>>> import numpy as np
>>> from numpy import linalg as LA
>>> np.set_printoptions(precision=4, suppress=True, linewidth=160, sign=" ")
>>> E = np.loadtxt("block8.csv", delimiter=",")
>>> print(E)
[[ 0.  0.  0.  0.  0.]
 [ 0.  1.  0.  0.  0.]
 [ 0.  2.  2.  0.  0.]
 [ 0.  0.  0.  0.  0.]
 [ 1.  2.  0.  0.  1.]]
>>> rng = np.random.default_rng(65522)
>>> out = E + rng.integers(-2, 3, (5, 3)) @ rng.integers(-2, 3, (3, 5))
>>> print(out)
[[  2.  -2.   2.  -3.   0.]
 [  7.  -7.   0.  -5.  -3.]
 [ -2.   4.   3.   0.   3.]
 [  9. -10.   1.  -7.  -4.]
 [  8.  -4.   3.  -5.  -7.]]
>>> print(out - E)
[[  2.  -2.   2.  -3.   0.]
 [  7.  -8.   0.  -5.  -3.]
 [ -2.   2.   1.   0.   3.]
 [  9. -10.   1.  -7.  -4.]
 [  7.  -6.   3.  -5.  -8.]]
>>> print(np.abs(out - E).sum(axis=1))
[  9.  23.   8.  31.  29.]
>>> print(LA.matrix_rank(out - E, tol=1e-8))
3
>>> print(LA.cond(E) > 100)
True
>>> print(LA.matrix_rank(E, rtol=0.1))
3
>>> print([round(float(x), 4) for x in LA.svd(E, compute_uv=False)[:3]])
[3.4424, 1.7083, 0.481]
>>> print(LA.eigvals(E))
[ 2.  1.  0.  1.  0.]
>>> print(np.poly(E))
[ 1. -4.  5. -2.  0.  0.]
>>> print((E != 0).astype(int))
[[ 0  0  0  0  0]
 [ 0  1  0  0  0]
 [ 0  1  1  0  0]
 [ 0  0  0  0  0]
 [ 1  1  0  0  1]]
>>> print(E @ E)
[[ 0.  0.  0.  0.  0.]
 [ 0.  1.  0.  0.  0.]
 [ 0.  6.  4.  0.  0.]
 [ 0.  0.  0.  0.  0.]
 [ 1.  4.  0.  0.  1.]]
>>> G = E.T @ E
>>> print(LA.svd(E, compute_uv=False) ** 2)
[ 11.8503   2.9184   0.2313   0.       0.    ]
>>> print(np.allclose(G, G.T))
True
>>> out = np.array([[-2], [-1], [0], [0], [0], [3], [1]])
>>> W2 = np.array([[3, 0, 2, -4, 9, 8]])
>>> X = out @ W2 + 0.3 * rng.normal(size=(7, 6))
>>> print(X)
[[ -5.8543   0.2369  -4.2352   8.4076 -17.6485 -16.5008]
 [ -3.1789  -0.6699  -2.0134   3.753   -8.7864  -8.2514]
 [  0.0419  -0.4408  -0.2648  -0.0157   0.1717   0.1052]
 [ -0.0952   0.1786  -0.091    0.319    0.1646   0.0753]
 [  0.7777   0.0785  -0.0367   0.1182  -0.4278   0.3993]
 [  8.904   -0.1018   6.252  -12.0806  26.9262  24.0752]
 [  2.4847   0.2684   2.2027  -3.4398   8.6237   8.1153]]
>>> out = X + rng.integers(-2, 3, (7, 1)) @ rng.integers(-2, 3, (1, 6))
>>> print(out)
[[ -7.8543  -0.7631  -6.2352   7.4076 -17.6485 -17.5008]
 [ -7.1789  -2.6699  -6.0134   1.753   -8.7864 -10.2514]
 [  4.0419   1.5592   3.7352   1.9843   0.1717   2.1052]
 [ -4.0952  -1.8214  -4.091   -1.681    0.1646  -1.9247]
 [ -1.2223  -0.9215  -2.0367  -0.8818  -0.4278  -0.6007]
 [  6.904   -1.1018   4.252  -13.0806  26.9262  23.0752]
 [ -1.5153  -1.7316  -1.7973  -5.4398   8.6237   6.1153]]
>>> print(out - X)
[[-2. -1. -2. -1.  0. -1.]
 [-4. -2. -4. -2.  0. -2.]
 [ 4.  2.  4.  2.  0.  2.]
 [-4. -2. -4. -2.  0. -2.]
 [-2. -1. -2. -1.  0. -1.]
 [-2. -1. -2. -1.  0. -1.]
 [-4. -2. -4. -2.  0. -2.]]
